% python3 -q
>>> import numpy as np
>>> np.set_printoptions(precision=2, suppress=True, linewidth=120, floatmode="fixed")
>>> rnd = lambda a: np.round(a, 2) + 0
>>> W0 = np.load("w.npy")
>>> W0
array([[-10,   5,   5, -12,   6,   6],
       [  0, -10,   0,   0, -12,   0],
       [  0,   0,   0,   0,   0,   0],
       [ -6,   3,   3, -18,   9,   9],
       [  0,  -6,   0,   0, -18,   0],
       [  0,   0,   0,   0,   0,   0]])
>>> rank = np.linalg.matrix_rank(W0)
>>> rank
np.int64(4)
>>> null = np.linalg.svd(W0)[2][rank:].T
>>> np.allclose(W0 @ null, 0)
True
>>> [int(np.linalg.matrix_rank(W0[:i])) for i in range(1, len(W0) + 1)]
[1, 2, 2, 3, 4, 4]
>>> [int(np.linalg.matrix_rank(np.delete(W0, i, axis=0))) for i in range(6)]
[3, 3, 4, 3, 3, 4]
>>> print(np.linalg.matrix_rank(W0.T @ W0), np.linalg.matrix_rank(W0 @ W0.T))
4 4
>>> other = np.array([[0, -4, -2],
...     [-3, -3, 0],
...     [4, 2, -1],
...     [1, -5, -4],
...     [-5, 2, -3],
...     [-5, 1, 2]])
>>> print(np.einsum("ij,ij->i", W0, W0))
[366 244   0 540 360   0]
>>> np.einsum("ik,kj->ji", W0, other)
array([[ -67,   90,    0, -105,  108,    0],
       [ 113,    6,    0,  138,  -18,    0],
       [  57,   36,    0,   72,   54,    0]])
>>> print(np.einsum("ik,kj->ij", W0, other))
[[ -67  113   57]
 [  90    6   36]
 [   0    0    0]
 [-105  138   72]
 [ 108  -18   54]
 [   0    0    0]]
>>> np.linalg.lstsq(W0[:-1].T, W0[-1])[2]
np.int32(4)
>>> rnd(W0 @ np.linalg.pinv(W0) @ W0)
array([[-10.00,   5.00,   5.00, -12.00,   6.00,   6.00],
       [  0.00, -10.00,   0.00,   0.00, -12.00,   0.00],
       [  0.00,   0.00,   0.00,   0.00,   0.00,   0.00],
       [ -6.00,   3.00,   3.00, -18.00,   9.00,   9.00],
       [  0.00,  -6.00,   0.00,   0.00, -18.00,   0.00],
       [  0.00,   0.00,   0.00,   0.00,   0.00,   0.00]])
>>> rnd(np.trace(np.linalg.pinv(W0) @ W0))
np.float64(4.0)
>>> J = np.load("sample7.npy")
>>> print(rnd(J))
[[ 0.97  0.00  0.00  0.00  0.00  0.00  0.00  0.00 -0.26]
 [ 0.00  1.00  0.00  0.00  0.00  0.00  0.00  0.00  0.00]
 [ 0.00  0.00  1.00  0.00  0.00  0.00  0.00  0.00  0.00]
 [ 0.00  0.00  0.00  1.00  0.00  0.00  0.00  0.00  0.00]
 [ 0.00  0.00  0.00  0.00  1.00  0.00  0.00  0.00  0.00]
 [ 0.00  0.00  0.00  0.00  0.00  1.00  0.00  0.00  0.00]
 [ 0.00  0.00  0.00  0.00  0.00  0.00  1.00  0.00  0.00]
 [ 0.00  0.00  0.00  0.00  0.00  0.00  0.00  1.00  0.00]
 [ 0.26  0.00  0.00  0.00  0.00  0.00  0.00  0.00  0.97]]
>>> other = J / np.sqrt((J ** 2).mean(axis=1, keepdims=True))
>>> print(np.linalg.matrix_rank(J - J.mean(axis=1, keepdims=True)))
8
>>> rnd(J - J.mean(axis=1, keepdims=True))
array([[ 0.89, -0.08, -0.08, -0.08, -0.08, -0.08, -0.08, -0.08, -0.34],
       [-0.11,  0.89, -0.11, -0.11, -0.11, -0.11, -0.11, -0.11, -0.11],
       [-0.11, -0.11,  0.89, -0.11, -0.11, -0.11, -0.11, -0.11, -0.11],
       [-0.11, -0.11, -0.11,  0.89, -0.11, -0.11, -0.11, -0.11, -0.11],
       [-0.11, -0.11, -0.11, -0.11,  0.89, -0.11, -0.11, -0.11, -0.11],
       [-0.11, -0.11, -0.11, -0.11, -0.11,  0.89, -0.11, -0.11, -0.11],
       [-0.11, -0.11, -0.11, -0.11, -0.11, -0.11,  0.89, -0.11, -0.11],
       [-0.11, -0.11, -0.11, -0.11, -0.11, -0.11, -0.11,  0.89, -0.11],
       [ 0.12, -0.14, -0.14, -0.14, -0.14, -0.14, -0.14, -0.14,  0.83]])
>>> print(np.linalg.matrix_rank(other) == np.linalg.matrix_rank(J))
True
>>> rnd(np.linalg.norm(other, axis=1))
array([3.00, 3.00, 3.00, 3.00, 3.00, 3.00, 3.00, 3.00, 3.00])
>>> (np.linalg.matrix_power((J != 0) + (J.T != 0) + np.eye(9), 9) > 0).astype(int)
array([[1, 0, 0, 0, 0, 0, 0, 0, 1],
       [0, 1, 0, 0, 0, 0, 0, 0, 0],
       [0, 0, 1, 0, 0, 0, 0, 0, 0],
       [0, 0, 0, 1, 0, 0, 0, 0, 0],
       [0, 0, 0, 0, 1, 0, 0, 0, 0],
       [0, 0, 0, 0, 0, 1, 0, 0, 0],
       [0, 0, 0, 0, 0, 0, 1, 0, 0],
       [0, 0, 0, 0, 0, 0, 0, 1, 0],
       [1, 0, 0, 0, 0, 0, 0, 0, 1]])
>>> print((J != 0).astype(int))
[[1 0 0 0 0 0 0 0 1]
 [0 1 0 0 0 0 0 0 0]
 [0 0 1 0 0 0 0 0 0]
 [0 0 0 1 0 0 0 0 0]
 [0 0 0 0 1 0 0 0 0]
 [0 0 0 0 0 1 0 0 0]
 [0 0 0 0 0 0 1 0 0]
 [0 0 0 0 0 0 0 1 0]
 [1 0 0 0 0 0 0 0 1]]
>>> q, evecs = np.linalg.qr(J[:, :2])[0], np.linalg.qr(J[:, 2:])[0]
>>> sigma = np.linalg.svd(q.T @ evecs, compute_uv=False)
>>> print(rnd(sigma))
[0.00 0.00]
>>> print(rnd(np.linalg.norm(q @ q.T - evecs @ evecs.T, 2)))
1.0
>>> q, R = np.linalg.qr(J)
>>> print(rnd(q))
[[-0.97  0.00  0.00  0.00  0.00  0.00  0.00  0.00 -0.26]
 [ 0.00  1.00  0.00  0.00  0.00  0.00  0.00  0.00  0.00]
 [ 0.00  0.00  1.00  0.00  0.00  0.00  0.00  0.00  0.00]
 [ 0.00  0.00  0.00  1.00  0.00  0.00  0.00  0.00  0.00]
 [ 0.00  0.00  0.00  0.00  1.00  0.00  0.00  0.00  0.00]
 [ 0.00  0.00  0.00  0.00  0.00  1.00  0.00  0.00  0.00]
 [ 0.00  0.00  0.00  0.00  0.00  0.00  1.00  0.00  0.00]
 [ 0.00  0.00  0.00  0.00  0.00  0.00  0.00  1.00  0.00]
 [-0.26  0.00  0.00  0.00  0.00  0.00  0.00  0.00  0.97]]
>>> rnd(np.abs(np.diag(R)))
array([1.00, 1.00, 1.00, 1.00, 1.00, 1.00, 1.00, 1.00, 1.00])
>>> rnd(q.T @ q)
array([[1.00, 0.00, 0.00, 0.00, 0.00, 0.00, 0.00, 0.00, 0.00],
       [0.00, 1.00, 0.00, 0.00, 0.00, 0.00, 0.00, 0.00, 0.00],
       [0.00, 0.00, 1.00, 0.00, 0.00, 0.00, 0.00, 0.00, 0.00],
       [0.00, 0.00, 0.00, 1.00, 0.00, 0.00, 0.00, 0.00, 0.00],
       [0.00, 0.00, 0.00, 0.00, 1.00, 0.00, 0.00, 0.00, 0.00],
       [0.00, 0.00, 0.00, 0.00, 0.00, 1.00, 0.00, 0.00, 0.00],
       [0.00, 0.00, 0.00, 0.00, 0.00, 0.00, 1.00, 0.00, 0.00],
       [0.00, 0.00, 0.00, 0.00, 0.00, 0.00, 0.00, 1.00, 0.00],
       [0.00, 0.00, 0.00, 0.00, 0.00, 0.00, 0.00, 0.00, 1.00]])
>>> rnd(q @ R)
array([[ 0.97,  0.00,  0.00,  0.00,  0.00,  0.00,  0.00,  0.00, -0.26],
       [ 0.00,  1.00,  0.00,  0.00,  0.00,  0.00,  0.00,  0.00,  0.00],
       [ 0.00,  0.00,  1.00,  0.00,  0.00,  0.00,  0.00,  0.00,  0.00],
       [ 0.00,  0.00,  0.00,  1.00,  0.00,  0.00,  0.00,  0.00,  0.00],
       [ 0.00,  0.00,  0.00,  0.00,  1.00,  0.00,  0.00,  0.00,  0.00],
       [ 0.00,  0.00,  0.00,  0.00,  0.00,  1.00,  0.00,  0.00,  0.00],
       [ 0.00,  0.00,  0.00,  0.00,  0.00,  0.00,  1.00,  0.00,  0.00],
       [ 0.00,  0.00,  0.00,  0.00,  0.00,  0.00,  0.00,  1.00,  0.00],
       [ 0.26,  0.00,  0.00,  0.00,  0.00,  0.00,  0.00,  0.00,  0.97]])
>>> np.allclose(R.T @ R, J.T @ J)
True
>>> print(rnd(abs(R[0, 0])), rnd(np.linalg.norm(J[:, 0])))
1.0 1.0
>>> ev, evecs = np.linalg.eigh(q)
>>> rnd(evecs.T @ q @ evecs)
array([[-1.00,  0.00,  0.00,  0.00,  0.00,  0.00,  0.00,  0.00,  0.00],
       [ 0.00,  1.00,  0.00,  0.00,  0.00,  0.00,  0.00,  0.00,  0.00],
       [ 0.00,  0.00,  1.00,  0.00,  0.00,  0.00,  0.00,  0.00,  0.00],
       [ 0.00,  0.00,  0.00,  1.00,  0.00,  0.00,  0.00,  0.00,  0.00],
       [ 0.00,  0.00,  0.00,  0.00,  1.00,  0.00,  0.00,  0.00,  0.00],
       [ 0.00,  0.00,  0.00,  0.00,  0.00,  1.00,  0.00,  0.00,  0.00],
       [ 0.00,  0.00,  0.00,  0.00,  0.00,  0.00,  1.00,  0.00,  0.00],
       [ 0.00,  0.00,  0.00,  0.00,  0.00,  0.00,  0.00,  1.00,  0.00],
       [ 0.00,  0.00,  0.00,  0.00,  0.00,  0.00,  0.00,  0.00,  1.00]])
>>> print(ev.sum(), np.trace(q))
7.0 7.0
>>> print(np.unique(ev.round(6) + 0, return_counts=True)[1])
[1 8]
>>> rnd(np.linalg.svd(q, compute_uv=False))
array([1.00, 1.00, 1.00, 1.00, 1.00, 1.00, 1.00, 1.00, 1.00])
>>> M = np.array([[1.0, 0.9, 0.81, 0.73, 0.66, 0.59, 0.53, 0.48],
...     [0.9, 1.0, 0.9, 0.81, 0.73, 0.66, 0.59, 0.53],
...     [0.81, 0.9, 1.0, 0.9, 0.81, 0.73, 0.66, 0.59],
...     [0.73, 0.81, 0.9, 1.0, 0.9, 0.81, 0.73, 0.66],
...     [0.66, 0.73, 0.81, 0.9, 1.0, 0.9, 0.81, 0.73],
...     [0.59, 0.66, 0.73, 0.81, 0.9, 1.0, 0.9, 0.81],
...     [0.53, 0.59, 0.66, 0.73, 0.81, 0.9, 1.0, 0.9],
...     [0.48, 0.53, 0.59, 0.66, 0.73, 0.81, 0.9, 1.0]])
>>> rng = np.random.default_rng(7607)
>>> labels = rng.permutation(8)
>>> labels
array([6, 3, 7, 1, 2, 4, 0, 5])
>>> other = M[labels][:, labels]
>>> rnd(np.linalg.det(other)), rnd(np.linalg.det(M[labels]))
(np.float64(0.0), np.float64(0.0))
>>> np.diag(other)
array([1.00, 1.00, 1.00, 1.00, 1.00, 1.00, 1.00, 1.00])
>>> other
array([[1.00, 0.73, 0.90, 0.59, 0.66, 0.81, 0.53, 0.90],
       [0.73, 1.00, 0.66, 0.81, 0.90, 0.90, 0.73, 0.81],
       [0.90, 0.66, 1.00, 0.53, 0.59, 0.73, 0.48, 0.81],
       [0.59, 0.81, 0.53, 1.00, 0.90, 0.73, 0.90, 0.66],
       [0.66, 0.90, 0.59, 0.90, 1.00, 0.81, 0.81, 0.73],
       [0.81, 0.90, 0.73, 0.73, 0.81, 1.00, 0.66, 0.90],
       [0.53, 0.73, 0.48, 0.90, 0.81, 0.66, 1.00, 0.59],
       [0.90, 0.81, 0.81, 0.66, 0.73, 0.90, 0.59, 1.00]])
>>> np.allclose(other, M)
False
>>> F = np.array([[3, 3, -1, -3, -1],
...     [3, 0, -3, 1, -2],
...     [-1, 2, 2, 0, 3],
...     [-2, -1, 1, 3, 0],
...     [-1, 2, -2, 3, 0],
...     [1, -2, -3, 0, 1],
...     [-1, 2, 3, 3, 3],
...     [18, 3, -16, 2, -11]])
>>> # row 7 dominates
>>> rnd(np.linalg.norm(W0, 2) / np.linalg.norm(W0))
np.float64(0.84)
>>> other = F / np.sqrt((F ** 2).mean(axis=1, keepdims=True))
>>> rnd(other[4])
array([-0.53,  1.05, -1.05,  1.58,  0.00])
>>> rnd(np.linalg.norm(other, axis=1))
array([2.24, 2.24, 2.24, 2.24, 2.24, 2.24, 2.24, 2.24])
>>> def softmax(z):
...     e = np.exp(z - z.max(axis=-1, keepdims=True))
...     return e / e.sum(axis=-1, keepdims=True)
... 
>>> rnd(softmax(10 * F[4]))
array([0.00, 0.00, 0.00, 1.00, 0.00])
>>> S = F @ F.T / np.sqrt(5)
>>> rnd(softmax(S))
array([[0.00, 0.00, 0.00, 0.00, 0.00, 0.00, 0.00, 1.00],
       [0.00, 0.00, 0.00, 0.00, 0.00, 0.00, 0.00, 1.00],
       [0.00, 0.00, 0.29, 0.00, 0.00, 0.00, 0.71, 0.00],
       [0.00, 0.00, 0.00, 0.77, 0.02, 0.00, 0.20, 0.00],
       [0.00, 0.00, 0.00, 0.00, 0.03, 0.00, 0.00, 0.97],
       [0.00, 0.00, 0.00, 0.00, 0.00, 0.00, 0.00, 1.00],
       [0.00, 0.00, 0.00, 0.00, 0.00, 0.00, 1.00, 0.00],
       [0.00, 0.00, 0.00, 0.00, 0.00, 0.00, 0.00, 1.00]])
>>> rnd(softmax(S + np.triu(np.full(S.shape, -np.inf), 1)))
array([[1.00, 0.00, 0.00, 0.00, 0.00, 0.00, 0.00, 0.00],
       [0.00, 1.00, 0.00, 0.00, 0.00, 0.00, 0.00, 0.00],
       [0.00, 0.00, 1.00, 0.00, 0.00, 0.00, 0.00, 0.00],
       [0.00, 0.00, 0.00, 1.00, 0.00, 0.00, 0.00, 0.00],
       [0.00, 0.00, 0.00, 0.01, 0.99, 0.00, 0.00, 0.00],
       [0.00, 0.10, 0.00, 0.00, 0.00, 0.90, 0.00, 0.00],
       [0.00, 0.00, 0.00, 0.00, 0.00, 0.00, 1.00, 0.00],
       [0.00, 0.00, 0.00, 0.00, 0.00, 0.00, 0.00, 1.00]])
>>> print(softmax(S).round(6).argmax(axis=1))
[7 7 6 3 7 7 6 7]
>>> rnd(softmax(S)[4] @ F)
array([ 17.47,   2.97, -15.61,   2.03, -10.69])
>>> other = F / np.linalg.norm(F, axis=1, keepdims=True)
>>> cov = other @ other.T
>>> (np.abs(cov) > 0.9).astype(int)
array([[1, 0, 0, 1, 0, 0, 0, 0],
       [0, 1, 0, 0, 0, 0, 0, 1],
       [0, 0, 1, 0, 0, 0, 0, 0],
       [1, 0, 0, 1, 0, 0, 0, 0],
       [0, 0, 0, 0, 1, 0, 0, 0],
       [0, 0, 0, 0, 0, 1, 0, 0],
       [0, 0, 0, 0, 0, 0, 1, 0],
       [0, 1, 0, 0, 0, 0, 0, 1]])
>>> rnd(cov[3])
array([-0.91, -0.32,  0.12,  1.00,  0.43, -0.20,  0.55, -0.47])
>>> print(rnd(np.linalg.norm(other, axis=1)))
[1.00 1.00 1.00 1.00 1.00 1.00 1.00 1.00]
>>> x = np.array([-1, -2, -2, 1, 0])
>>> h = np.maximum(F @ x, 0)
>>> rnd(np.tanh(F @ x))
array([-1.00,  1.00, -1.00,  1.00,  1.00,  1.00, -1.00,  1.00])
>>> np.maximum(F @ (3 * x), 0)
array([ 0, 12,  0, 15, 12, 27,  0, 30])
>>> F.T @ h
array([ 187,   15, -202,   51, -109])
>>> X = np.array([[-1.7, -1.0, 1.0, 0.0, -2.0, 0.0, 0.0],
...     [2.0, 0.3, -2.0, 2.0, 1.0, 2.0, -1.0],
...     [1.0, 2.0, 1.3, 1.0, -1.0, 0.0, 0.0],
...     [2.0, -1.0, 2.0, 2.3, -2.0, 0.0, 2.0],
...     [-1.0, -1.0, -1.0, -1.0, 2.3, -2.0, 1.0],
...     [-2.0, -1.0, 0.0, -1.0, -1.0, 1.3, 1.0],
...     [-2.0, -1.0, 1.0, 0.0, -2.0, 0.0, 0.3]])
>>> np.linalg.matrix_rank(X, rtol=0.1)
np.int64(6)
>>> print([round(float(x), 2) for x in np.linalg.svd(X, compute_uv=False)[:3]])
[5.97, 5.74, 3.48]
>>> x = np.array([0, 3, 3, -3, 1, 2, 0])
>>> h = np.maximum(X @ x, 0)
>>> rnd(np.tanh(X @ x))
array([-0.96, -1.00,  1.00, -1.00, -1.00,  0.92, -0.96])
>>> np.flatnonzero(h > 1e-9)
array([2, 5])
>>> rnd(np.maximum(X @ (3 * x), 0))
array([ 0.00,  0.00, 17.70,  0.00,  0.00,  4.80,  0.00])
>>> rnd(X.T @ h)
array([ 2.70, 10.20,  7.67,  4.30, -7.50,  2.08,  1.60])
>>> rnd(np.linalg.det(X))
np.float64(1.89)
>>> np.trace(X)
np.float64(6.1)
>>> X.inv()
Traceback (most recent call last):
  File "<python-input-87>", line 1, in <module>
    X.inv()
    ^^^^^
AttributeError: 'numpy.ndarray' object has no attribute 'inv'
>>> (X - X.T) / 2
array([[ 0.00, -1.50,  0.00, -1.00, -0.50,  1.00,  1.00],
       [ 1.50,  0.00, -2.00,  1.50,  1.00,  1.50,  0.00],
       [ 0.00,  2.00,  0.00, -0.50,  0.00,  0.00, -0.50],
       [ 1.00, -1.50,  0.50,  0.00, -0.50,  0.50,  1.00],
       [ 0.50, -1.00,  0.00,  0.50,  0.00, -0.50,  1.50],
       [-1.00, -1.50,  0.00, -0.50,  0.50,  0.00,  0.50],
       [-1.00,  0.00,  0.50, -1.00, -1.50, -0.50,  0.00]])
